% ipython --no-banner

In [1]: import numpy as np

In [2]: from numpy import linalg as LA

In [3]: np.set_printoptions(suppress=True, linewidth=100)

In [4]: def rd(a):
   ...:     return np.round(a, 2) + 0
   ...: 

In [5]: A = np.load("out3.npy")

In [6]: A
Out[6]: 
array([[-1.,  5.],
       [ 0.,  4.]])

In [7]: rd(np.abs(LA.eigvals(A)).max())
Out[7]: np.float64(4.0)

In [8]: (A + A.T) / 2
Out[8]: 
array([[-1. ,  2.5],
       [ 2.5,  4. ]])

In [9]: A @ A
Out[9]: 
array([[ 1., 15.],
       [ 0., 16.]])

In [10]: Q, evecs = LA.qr(A[:, :1])[0], LA.qr(A[:, 1:])[0]

In [11]: s = LA.svd(Q.T @ evecs, compute_uv=False)

In [12]: rd(s)
Out[12]: array([0.78])

In [13]: (s > 0.9).sum()
Out[13]: np.int64(0)

In [14]: rd(np.degrees(np.arccos(s.clip(0, 1))))
Out[14]: array([38.66])

In [15]: rd(LA.norm(Q @ Q.T - evecs @ evecs.T, 2))
Out[15]: np.float64(0.62)

In [16]: vals, evecs = LA.eig(A)

In [17]: A @ evecs[:, 0] - vals[0] * evecs[:, 0]
Out[17]: array([0., 0.])

In [18]: np.prod(vals)
Out[18]: np.float64(-4.0)

In [19]: rd(np.sort(LA.eigvals(A @ A)))
Out[19]: array([ 1., 16.])

In [20]: K = np.loadtxt("block15.csv", delimiter=",")

In [21]: K
Out[21]: 
array([[ 0.77,  1.36, -0.3 ,  0.13, -1.93, -0.1 ],
       [-0.85,  2.77, -3.57,  0.73,  1.22,  0.14],
       [ 0.25,  0.73, -1.88,  1.31,  1.78,  0.13],
       [-1.75,  0.39,  2.06, -3.21, -3.76, -0.23],
       [ 1.18, -1.56,  0.8 ,  1.1 ,  1.18,  0.04],
       [ 1.14,  0.26, -1.59,  2.02,  1.98,  0.13],
       [-1.15,  1.65, -2.3 ,  0.07,  1.1 ,  0.11]])

In [22]: U, s, vt = LA.svd(K)

In [23]: evecs = vt[:(s > 1e-8).sum()]

In [24]: rng = np.random.default_rng(94352)

In [25]: x0 = K[1] + 3 * K[4] + rng.integers(2) * np.eye(6)[4]

In [26]: rd(x0)
Out[26]: array([ 2.69, -1.91, -1.17,  4.03,  5.76,  0.26])

In [27]: rd(np.diag(evecs.T @ evecs))
Out[27]: array([0.63, 0.56, 0.55, 0.46, 0.79, 0.  ])

In [28]: rd(evecs.T @ evecs)
Out[28]: 
array([[ 0.63, -0.04,  0.09,  0.44, -0.16, -0.01],
       [-0.04,  0.56, -0.42,  0.01, -0.26, -0.01],
       [ 0.09, -0.42,  0.55, -0.15, -0.2 , -0.02],
       [ 0.44,  0.01, -0.15,  0.46,  0.17,  0.01],
       [-0.16, -0.26, -0.2 ,  0.17,  0.79,  0.05],
       [-0.01, -0.01, -0.02,  0.01,  0.05,  0.  ]])

In [29]: np.allclose(evecs.T @ evecs @ x0, x0)
Out[29]: False
